% ipython --no-banner

In [1]: import numpy as np

In [2]: np.set_printoptions(precision=3, suppress=True, linewidth=200, floatmode="fixed")

In [3]: rd = lambda a: np.round(a, 3) + 0

In [4]: E = np.loadtxt("dump.csv", delimiter=",")

In [5]: rd(E)
Out[5]: 
array([[0.333, 0.333, 0.000, 0.333, 0.000],
       [0.000, 1.000, 0.000, 0.000, 0.000],
       [0.000, 0.000, 1.000, 0.000, 0.000],
       [0.000, 0.000, 0.000, 1.000, 0.000],
       [0.333, 0.000, 0.333, 0.000, 0.333]])

In [6]: # row-stochastic, so 1 is an eigenvalue

In [7]: np.allclose(E @ E.T, E.T @ E)
Out[7]: False

In [8]: np.allclose(E, E.T)
Out[8]: False

In [9]: rd(np.linalg.matrix_power(E, 3))
Out[9]: 
array([[0.037, 0.481, 0.000, 0.481, 0.000],
       [0.000, 1.000, 0.000, 0.000, 0.000],
       [0.000, 0.000, 1.000, 0.000, 0.000],
       [0.000, 0.000, 0.000, 1.000, 0.000],
       [0.111, 0.185, 0.481, 0.185, 0.037]])

In [10]: rd(np.linalg.det(E))
Out[10]: np.float64(0.111)

In [11]: Y = np.linalg.inv(E)

In [12]: rd(np.linalg.cond(E))
Out[12]: np.float64(5.942)

In [13]: (np.abs(Y) > 1e-9).astype(int)
Out[13]: 
array([[1, 1, 0, 1, 0],
       [0, 1, 0, 0, 0],
       [0, 0, 1, 0, 0],
       [0, 0, 0, 1, 0],
       [1, 1, 1, 1, 1]])

In [14]: rd(np.linalg.inv(Y))
Out[14]: 
array([[0.333, 0.333, 0.000, 0.333, 0.000],
       [0.000, 1.000, 0.000, 0.000, 0.000],
       [0.000, 0.000, 1.000, 0.000, 0.000],
       [0.000, 0.000, 0.000, 1.000, 0.000],
       [0.333, 0.000, 0.333, 0.000, 0.333]])

In [15]: rd(np.linalg.slogdet(E)[0])
Out[15]: np.float64(1.0)

In [16]: rd(np.linalg.det(E) * Y)
Out[16]: 
array([[ 0.333, -0.111,  0.000, -0.111,  0.000],
       [ 0.000,  0.111,  0.000,  0.000,  0.000],
       [ 0.000,  0.000,  0.111,  0.000,  0.000],
       [ 0.000,  0.000,  0.000,  0.111,  0.000],
       [-0.333,  0.111, -0.111,  0.111,  0.333]])

In [17]: rng = np.random.default_rng(76630)

In [18]: lab = rng.permutation(5)

In [19]: lab
Out[19]: array([3, 1, 2, 0, 4])

In [20]: Y = E[lab][:, lab]

In [21]: rd(np.sort(np.abs(np.linalg.eigvals(Y))))
Out[21]: array([0.333, 0.333, 1.000, 1.000, 1.000])

In [22]: np.allclose(Y, E)
Out[22]: False

In [23]: rd(np.trace(Y))
Out[23]: np.float64(3.667)

In [24]: rd(np.linalg.matrix_power(E, 2))
Out[24]: 
array([[0.111, 0.444, 0.000, 0.444, 0.000],
       [0.000, 1.000, 0.000, 0.000, 0.000],
       [0.000, 0.000, 1.000, 0.000, 0.000],
       [0.000, 0.000, 0.000, 1.000, 0.000],
       [0.222, 0.111, 0.444, 0.111, 0.111]])

In [25]: rd(np.sort(np.abs(np.linalg.eigvals(E)))[::-1])
Out[25]: array([1.000, 1.000, 1.000, 0.333, 0.333])

In [26]: p = np.eye(5)[1]

In [27]: for _ in range(6):
    ...:     p = p @ E
    ...:     print(p.round(3))
    ...: 
[0.000 1.000 0.000 0.000 0.000]
[0.000 1.000 0.000 0.000 0.000]
[0.000 1.000 0.000 0.000 0.000]
[0.000 1.000 0.000 0.000 0.000]
[0.000 1.000 0.000 0.000 0.000]
[0.000 1.000 0.000 0.000 0.000]
